>>> import numpy as np
>>> from numpy import linalg as LA
>>> np.set_printoptions(suppress=True, linewidth=160)
>>> F = np.array([[0.0, 1.7, -0.1, -0.2],
...     [0.6, 0.8, 0.9, 0.5],
...     [1.1, 0.0, -1.1, -0.3],
...     [-0.7, -0.6, -1.3, -0.9],
...     [0.1, -1.4, -0.7, 0.3],
...     [1.1, -0.1, -1.1, 0.9],
...     [-0.9, -0.8, 1.9, -1.6],
...     [-1.8, 1.0, -1.4, -1.2],
...     [0.3, -1.0, -0.2, 0.5],
...     [0.8, 2.2, 0.5, -2.2],
...     [-0.4, -0.7, -1.3, 1.5],
...     [-0.1, -1.2, 1.5, 0.4]])
>>> rng = np.random.default_rng(166034)
>>> F[:, 3] = -3 * F[:, 2] + 0.3 * rng.normal(size=12)
>>> F.round(2)
array([[ 0.  ,  1.7 , -0.1 ,  0.08],
       [ 0.6 ,  0.8 ,  0.9 , -3.14],
       [ 1.1 ,  0.  , -1.1 ,  2.99],
       [-0.7 , -0.6 , -1.3 ,  3.93],
       [ 0.1 , -1.4 , -0.7 ,  1.93],
       [ 1.1 , -0.1 , -1.1 ,  3.4 ],
       [-0.9 , -0.8 ,  1.9 , -5.76],
       [-1.8 ,  1.  , -1.4 ,  4.12],
       [ 0.3 , -1.  , -0.2 ,  0.85],
       [ 0.8 ,  2.2 ,  0.5 , -1.4 ],
       [-0.4 , -0.7 , -1.3 ,  3.63],
       [-0.1 , -1.2 ,  1.5 , -4.28]])
>>> cov = np.cov(F, rowvar=False)
>>> cov.shape
(4, 4)
>>> np.round(F.std(axis=0), 2)
array([0.83, 1.13, 1.11, 3.3 ])
>>> np.round(np.median(F, axis=0), 2)
array([ 0.05, -0.35, -0.45,  1.39])
>>> cov.round(2)
array([[ 0.75,  0.13,  0.05, -0.14],
       [ 0.13,  1.39, -0.01, -0.03],
       [ 0.05, -0.01,  1.34, -3.98],
       [-0.14, -0.03, -3.98, 11.86]])
>>> labels = rng.permutation(4)
>>> Y = F[:, labels] * rng.choice([-1, 1], 4)
>>> Y.round(2)
array([[-1.7 , -0.  , -0.08,  0.1 ],
       [-0.8 , -0.6 ,  3.14, -0.9 ],
       [-0.  , -1.1 , -2.99,  1.1 ],
       [ 0.6 ,  0.7 , -3.93,  1.3 ],
       [ 1.4 , -0.1 , -1.93,  0.7 ],
       [ 0.1 , -1.1 , -3.4 ,  1.1 ],
       [ 0.8 ,  0.9 ,  5.76, -1.9 ],
       [-1.  ,  1.8 , -4.12,  1.4 ],
       [ 1.  , -0.3 , -0.85,  0.2 ],
       [-2.2 , -0.8 ,  1.4 , -0.5 ],
       [ 0.7 ,  0.4 , -3.63,  1.3 ],
       [ 1.2 ,  0.1 ,  4.28, -1.5 ]])
>>> left, _, VT = LA.svd(F.T @ Y)
>>> np.round(LA.lstsq(F, Y)[0], 2) + 0
array([[ 0., -1.,  0.,  0.],
       [-1.,  0.,  0.,  0.],
       [ 0.,  0.,  0., -1.],
       [ 0.,  0., -1.,  0.]])
>>> np.round(left @ VT, 2) + 0
array([[ 0., -1.,  0.,  0.],
       [-1.,  0.,  0.,  0.],
       [ 0.,  0.,  0., -1.],
       [ 0.,  0., -1.,  0.]])
>>> M = np.load("arr.npy")
>>> M
array([[1, 0, 0, 0, 0, 0, 0, 1, 1, 0],
       [0, 1, 2, 0, 0, 2, 0, 0, 0, 0],
       [0, 1, 1, 0, 0, 0, 0, 0, 0, 0],
       [0, 0, 0, 0, 0, 0, 2, 0, 0, 1],
       [0, 0, 0, 0, 1, 0, 0, 0, 0, 1],
       [0, 2, 2, 0, 0, 1, 0, 0, 0, 0],
       [0, 0, 0, 1, 1, 0, 1, 0, 0, 0],
       [1, 0, 0, 0, 0, 0, 0, 2, 1, 0],
       [0, 0, 0, 0, 0, 0, 0, 1, 1, 0],
       [0, 0, 0, 2, 0, 0, 0, 0, 0, 2]])
>>> (LA.matrix_power((M != 0) + (M.T != 0) + np.eye(10), 10) > 0).astype(int)
array([[1, 0, 0, 0, 0, 0, 0, 1, 1, 0],
       [0, 1, 1, 0, 0, 1, 0, 0, 0, 0],
       [0, 1, 1, 0, 0, 1, 0, 0, 0, 0],
       [0, 0, 0, 1, 1, 0, 1, 0, 0, 1],
       [0, 0, 0, 1, 1, 0, 1, 0, 0, 1],
       [0, 1, 1, 0, 0, 1, 0, 0, 0, 0],
       [0, 0, 0, 1, 1, 0, 1, 0, 0, 1],
       [1, 0, 0, 0, 0, 0, 0, 1, 1, 0],
       [1, 0, 0, 0, 0, 0, 0, 1, 1, 0],
       [0, 0, 0, 1, 1, 0, 1, 0, 0, 1]])
>>> Y = M / np.sqrt((M ** 2).mean(axis=1, keepdims=True))
>>> M - M.mean(axis=1, keepdims=True)
array([[ 0.7, -0.3, -0.3, -0.3, -0.3, -0.3, -0.3,  0.7,  0.7, -0.3],
       [-0.5,  0.5,  1.5, -0.5, -0.5,  1.5, -0.5, -0.5, -0.5, -0.5],
       [-0.2,  0.8,  0.8, -0.2, -0.2, -0.2, -0.2, -0.2, -0.2, -0.2],
       [-0.3, -0.3, -0.3, -0.3, -0.3, -0.3,  1.7, -0.3, -0.3,  0.7],
       [-0.2, -0.2, -0.2, -0.2,  0.8, -0.2, -0.2, -0.2, -0.2,  0.8],
       [-0.5,  1.5,  1.5, -0.5, -0.5,  0.5, -0.5, -0.5, -0.5, -0.5],
       [-0.3, -0.3, -0.3,  0.7,  0.7, -0.3,  0.7, -0.3, -0.3, -0.3],
       [ 0.6, -0.4, -0.4, -0.4, -0.4, -0.4, -0.4,  1.6,  0.6, -0.4],
       [-0.2, -0.2, -0.2, -0.2, -0.2, -0.2, -0.2,  0.8,  0.8, -0.2],
       [-0.4, -0.4, -0.4,  1.6, -0.4, -0.4, -0.4, -0.4, -0.4,  1.6]])
>>> np.round(LA.norm(Y, axis=1), 2)
array([3.16, 3.16, 3.16, 3.16, 3.16, 3.16, 3.16, 3.16, 3.16, 3.16])
>>> LA.matrix_rank(M - M.mean(axis=1, keepdims=True))
np.int64(9)
>>> K = np.load("sample5.npy")
>>> K
array([[ 36,   7,  19,   5,   2,   9,  -5,   6,  -8,  14,   9,   4,  -3,   2, -24],
       [  7,  44, -14,   9,  -2,  25,  -8,   6, -25, -13,  -3,  19,   2, -11,  -7],
       [ 19, -14,  46,  22,  -2,  -7, -10,  -7,  14,  -1,   8, -12,  12,  17, -24],
       [  5,   9,  22,  51, -26,  -7,  -8, -10,  11, -30,  23,   4,   3,  -2, -12],
       [  2,  -2,  -2, -26,  54,   4,  19,   6,   9,  21, -25,  -4,  21,  17, -18],
       [  9,  25,  -7,  -7,   4,  54, -32,   5, -18,  14,  -8,  12,  12,  -4,   0],
       [ -5,  -8, -10,  -8,  19, -32,  48,   8,  12,  -9,  -4,  -3, -16,   2, -11],
       [  6,   6,  -7, -10,   6,   5,   8,  37,  14,  18, -15,  -3,  -7,  -1,  14],
       [ -8, -25,  14,  11,   9, -18,  12,  14,  52,   5, -11,  -4,   7,   9,  12],
       [ 14, -13,  -1, -30,  21,  14,  -9,  18,   5,  51, -20, -14,  -6,  10,   3],
       [  9,  -3,   8,  23, -25,  -8,  -4, -15, -11, -20,  39,   4,  -1, -10,  -5],
       [  4,  19, -12,   4,  -4,  12,  -3,  -3,  -4, -14,   4,  35,   3, -24,   9],
       [ -3,   2,  12,   3,  21,  12, -16,  -7,   7,  -6,  -1,   3,  55,  12,  -1],
       [  2, -11,  17,  -2,  17,  -4,   2,  -1,   9,  10, -10, -24,  12,  38, -22],
       [-24,  -7, -24, -12, -18,   0, -11,  14,  12,   3,  -5,   9,  -1, -22,  53]])
>>> round(LA.norm(K, 2) / LA.norm(K), 2)
np.float64(0.56)
>>> LA.matrix_rank(K, rtol=0.1)
np.int64(9)
>>> np.argsort(-LA.norm(K, axis=0).round(6), kind="stable")[:3]
array([4, 3, 9])
>>> labels = rng.permutation(15)
>>> labels
array([ 4,  0,  9, 14,  5, 13,  1, 10,  7,  6, 12,  8, 11,  2,  3])
>>> Y = K[labels][:, labels]
>>> np.allclose(Y, K)
False
>>> np.diag(Y)
array([54, 36, 51, 53, 54, 38, 44, 39, 37, 48, 55, 52, 35, 46, 51])
>>> J = rng.normal(size=(32, 6)) + 20 * np.array([7, 8, 9, 5, 3, 1])
>>> J.round(2)
array([[141.42, 160.67, 179.41,  98.81,  60.27,  20.54],
       [138.62, 160.15, 180.27,  99.83,  61.46,  21.4 ],
       [140.57, 159.73, 179.58,  98.68,  59.18,  18.97],
       [138.84, 160.28, 178.19,  99.62,  61.13,  20.87],
       [140.5 , 159.51, 180.43, 100.26,  60.28,  18.68],
       [138.69, 159.42, 179.54,  99.22,  61.7 ,  19.87],
       [140.47, 159.8 , 181.7 ,  98.79,  61.13,  21.4 ],
       [141.64, 160.76, 181.06, 101.97,  59.02,  20.45],
       [140.17, 160.33, 179.39,  99.23,  58.47,  20.94],
       [138.93, 161.07, 178.26,  99.  ,  59.85,  20.02],
       [141.65, 160.07, 180.17,  99.77,  60.95,  19.12],
       [140.38, 159.51, 181.56, 102.2 ,  61.81,  21.29],
       [139.59, 158.52, 179.78, 101.76,  59.32,  20.03],
       [138.79, 159.41, 180.68,  99.66,  60.4 ,  18.69],
       [139.  , 160.97, 180.73,  99.69,  59.54,  20.  ],
       [139.25, 159.75, 180.92,  99.73,  59.63,  21.52],
       [142.11, 159.36, 180.99,  98.95,  61.04,  19.96],
       [140.8 , 160.11, 180.52,  98.92,  59.01,  20.74],
       [138.7 , 160.57, 178.71, 101.16,  60.27,  20.64],
       [140.28, 158.92, 179.24,  98.53,  60.43,  20.  ],
       [138.98, 160.93, 179.2 ,  98.93,  60.3 ,  19.76],
       [140.  , 160.11, 181.05,  99.07,  58.91,  21.5 ],
       [139.85, 159.08, 179.98, 100.44,  59.58,  20.79],
       [139.34, 160.97, 181.28, 100.21,  61.82,  20.77],
       [140.4 , 159.2 , 180.19,  99.52,  58.52,  21.55],
       [139.29, 160.87, 181.7 ,  99.3 ,  61.02,  20.19],
       [140.74, 159.6 , 178.76, 101.04,  61.05,  19.18],
       [141.04, 160.12, 180.27, 100.44,  59.18,  19.68],
       [140.85, 160.24, 180.92, 100.3 ,  61.69,  19.75],
       [140.04, 160.75, 180.5 , 100.11,  58.87,  19.45],
       [138.96, 159.42, 179.89, 100.77,  61.13,  20.17],
       [137.97, 160.54, 182.27, 101.12,  59.22,  20.22]])
>>> Xs = J - J.mean(axis=0)
>>> left, sigma, VT = LA.svd(Xs, full_matrices=False)
>>> np.round(VT[0] * np.sign(VT[0, np.abs(VT[0]).argmax()]), 2)
array([-0.2 , -0.01,  0.62,  0.61,  0.41,  0.17])
>>> np.searchsorted(np.cumsum(sigma ** 2) / (sigma ** 2).sum(), 0.9) + 1
np.int64(5)
>>> np.abs(left[:, 0]).argmax()
np.int64(11)
>>> np.abs(VT[0]).argmax()
np.int64(2)
>>> LA.matrix_rank(Xs)
np.int64(6)
